>>> import numpy as np
>>> import numpy.linalg as la
>>> np.set_printoptions(suppress=True, linewidth=120)
>>> A = np.load("case0.npy")
>>> A
array([[1.  , 0.7 , 0.49, 0.34, 0.24, 0.17, 0.12, 0.08, 0.06, 0.04, 0.03, 0.02, 0.01],
       [0.7 , 1.  , 0.7 , 0.49, 0.34, 0.24, 0.17, 0.12, 0.08, 0.06, 0.04, 0.03, 0.02],
       [0.49, 0.7 , 1.  , 0.7 , 0.49, 0.34, 0.24, 0.17, 0.12, 0.08, 0.06, 0.04, 0.03],
       [0.34, 0.49, 0.7 , 1.  , 0.7 , 0.49, 0.34, 0.24, 0.17, 0.12, 0.08, 0.06, 0.04],
       [0.24, 0.34, 0.49, 0.7 , 1.  , 0.7 , 0.49, 0.34, 0.24, 0.17, 0.12, 0.08, 0.06],
       [0.17, 0.24, 0.34, 0.49, 0.7 , 1.  , 0.7 , 0.49, 0.34, 0.24, 0.17, 0.12, 0.08],
       [0.12, 0.17, 0.24, 0.34, 0.49, 0.7 , 1.  , 0.7 , 0.49, 0.34, 0.24, 0.17, 0.12],
       [0.08, 0.12, 0.17, 0.24, 0.34, 0.49, 0.7 , 1.  , 0.7 , 0.49, 0.34, 0.24, 0.17],
       [0.06, 0.08, 0.12, 0.17, 0.24, 0.34, 0.49, 0.7 , 1.  , 0.7 , 0.49, 0.34, 0.24],
       [0.04, 0.06, 0.08, 0.12, 0.17, 0.24, 0.34, 0.49, 0.7 , 1.  , 0.7 , 0.49, 0.34],
       [0.03, 0.04, 0.06, 0.08, 0.12, 0.17, 0.24, 0.34, 0.49, 0.7 , 1.  , 0.7 , 0.49],
       [0.02, 0.03, 0.04, 0.06, 0.08, 0.12, 0.17, 0.24, 0.34, 0.49, 0.7 , 1.  , 0.7 ],
       [0.01, 0.02, 0.03, 0.04, 0.06, 0.08, 0.12, 0.17, 0.24, 0.34, 0.49, 0.7 , 1.  ]])
>>> vals, evecs = la.eigh(A)
>>> x0 = np.array([1, -2, 1, -2, -1, -2, 1, 2, -3, -2, 0, -1, 3])
>>> x0 @ A @ x0
np.float64(32.7)
>>> (np.sign(evecs[:, -1].round(6)) == np.sign(evecs[0, -1].round(6))).astype(int)
array([1, 1, 1, 1, 1, 1, 1, 1, 1, 1, 1, 1, 1])
>>> round(x0 @ A @ x0 / (x0 @ x0), 2), np.round(vals[0], 2), round(vals[-1], 2)
(np.float64(0.76), np.float64(0.18), np.float64(4.61))
>>> X = np.load("a.npy")
>>> X
array([[17.95, 17.99,  9.02, 18.08, -0.08,  0.01,  9.02, -0.07, 17.97, 18.  ],
       [ 4.  ,  3.96,  2.02,  3.88,  0.07,  0.01,  2.07, -0.04,  4.02,  4.05],
       [ 5.99,  5.93,  2.96,  5.95, -0.04,  0.03,  2.95,  0.05,  6.03,  5.98],
       [ 0.05, -0.02, -0.04,  0.02, -0.01, -0.01,  0.06,  0.02, -0.12,  0.04],
       [16.01, 16.01,  7.99, 16.03, -0.07, -0.02,  8.06,  0.07, 15.97, 16.  ]])
>>> la.matrix_rank(X, rtol=0.1)
np.int64(1)
>>> la.cond(X) > 100
np.True_
>>> x0 = np.array([0, 3, 2, 0, 1, 4, 4, 0, 1, 1])
>>> h1 = np.maximum(X @ x0, 0)
>>> np.round(np.tanh(X @ x0), 2)
array([ 1.  ,  1.  ,  1.  , -0.03,  1.  ])
>>> h1.round(2)
array([144.02,  32.38,  47.6 ,   0.  , 128.07])
>>> np.round(np.maximum(X @ x0, 0) - np.maximum(-X @ x0, 0), 2)
array([144.02,  32.38,  47.6 ,  -0.03, 128.07])
>>> r0, r1 = X[3], X[4]
>>> np.round(r0 @ r1, 2)
np.float64(-0.31)
>>> pr = (r0 @ r1) / (r0 @ r0) * r0
>>> pr.round(2)
array([-0.62,  0.25,  0.49, -0.25,  0.12,  0.12, -0.74, -0.25,  1.48, -0.49])
>>> np.round(np.outer(r0, r1), 2) + 0
array([[ 0.8 ,  0.8 ,  0.4 ,  0.8 ,  0.  ,  0.  ,  0.4 ,  0.  ,  0.8 ,  0.8 ],
       [-0.32, -0.32, -0.16, -0.32,  0.  ,  0.  , -0.16,  0.  , -0.32, -0.32],
       [-0.64, -0.64, -0.32, -0.64,  0.  ,  0.  , -0.32,  0.  , -0.64, -0.64],
       [ 0.32,  0.32,  0.16,  0.32,  0.  ,  0.  ,  0.16,  0.  ,  0.32,  0.32],
       [-0.16, -0.16, -0.08, -0.16,  0.  ,  0.  , -0.08,  0.  , -0.16, -0.16],
       [-0.16, -0.16, -0.08, -0.16,  0.  ,  0.  , -0.08,  0.  , -0.16, -0.16],
       [ 0.96,  0.96,  0.48,  0.96,  0.  ,  0.  ,  0.48,  0.  ,  0.96,  0.96],
       [ 0.32,  0.32,  0.16,  0.32,  0.  ,  0.  ,  0.16,  0.  ,  0.32,  0.32],
       [-1.92, -1.92, -0.96, -1.92,  0.01,  0.  , -0.97, -0.01, -1.92, -1.92],
       [ 0.64,  0.64,  0.32,  0.64,  0.  ,  0.  ,  0.32,  0.  ,  0.64,  0.64]])
>>> la.matrix_rank(np.outer(r0, r1))
np.int64(1)
>>> round(la.norm(r0 + r1) ** 2 + la.norm(r0 - r1) ** 2, 2)
np.float64(2818.96)
>>> np.round(r1 - pr, 2)
array([16.63, 15.76,  7.5 , 16.28, -0.19, -0.14,  8.8 ,  0.32, 14.49, 16.49])
>>> np.round((r1 - pr) @ r0, 2)
np.float64(0.0)
